$ python3 -q
>>> import numpy as np
>>> np.set_printoptions(precision=2, suppress=True, linewidth=160, legacy="1.25")
>>> other = np.array([[3]])
>>> cent = np.array([[-1, 0, 1, 1, -1, -2, 3, 3, 1, -2, 1, -1],
...     [-2, 3, -3, -1, 2, -1, -1, 3, 0, 3, 1, 2],
...     [2, 1, 0, 3, 1, -3, 1, 0, 3, -1, 1, 1],
...     [0, -1, 2, -3, -2, -1, 2, -1, 1, -1, -2, 2],
...     [2, 1, 0, 0, -1, 2, -3, -3, 1, -1, 2, 3],
...     [-3, -1, 1, -3, -3, -2, -2, -2, -3, 1, -3, -3],
...     [3, 3, 3, 2, 3, 0, 3, 3, 3, -2, 0, 0],
...     [1, 1, -1, 1, 2, -1, 0, 2, 1, 3, -1, 0],
...     [3, -1, -2, -3, -1, 1, 3, -2, -3, -2, 1, 3],
...     [0, 2, 3, -3, 1, 0, -1, 3, -3, -3, -3, -2],
...     [1, 1, 3, 1, 1, 3, -2, 2, -1, -2, 3, 0],
...     [3, 1, 3, 1, -2, 1, 3, 0, 3, -3, 3, 3]])
>>> J = np.block([[other, np.zeros((1, 12))], [np.zeros((12, 1)), cent]])
>>> J
array([[ 3.,  0.,  0.,  0.,  0.,  0.,  0.,  0.,  0.,  0.,  0.,  0.,  0.],
       [ 0., -1.,  0.,  1.,  1., -1., -2.,  3.,  3.,  1., -2.,  1., -1.],
       [ 0., -2.,  3., -3., -1.,  2., -1., -1.,  3.,  0.,  3.,  1.,  2.],
       [ 0.,  2.,  1.,  0.,  3.,  1., -3.,  1.,  0.,  3., -1.,  1.,  1.],
       [ 0.,  0., -1.,  2., -3., -2., -1.,  2., -1.,  1., -1., -2.,  2.],
       [ 0.,  2.,  1.,  0.,  0., -1.,  2., -3., -3.,  1., -1.,  2.,  3.],
       [ 0., -3., -1.,  1., -3., -3., -2., -2., -2., -3.,  1., -3., -3.],
       [ 0.,  3.,  3.,  3.,  2.,  3.,  0.,  3.,  3.,  3., -2.,  0.,  0.],
       [ 0.,  1.,  1., -1.,  1.,  2., -1.,  0.,  2.,  1.,  3., -1.,  0.],
       [ 0.,  3., -1., -2., -3., -1.,  1.,  3., -2., -3., -2.,  1.,  3.],
       [ 0.,  0.,  2.,  3., -3.,  1.,  0., -1.,  3., -3., -3., -3., -2.],
       [ 0.,  1.,  1.,  3.,  1.,  1.,  3., -2.,  2., -1., -2.,  3.,  0.],
       [ 0.,  3.,  1.,  3.,  1., -2.,  1.,  3.,  0.,  3., -3.,  3.,  3.]])
>>> round(np.abs(np.linalg.eigvals(J)).max(), 2)
9.64
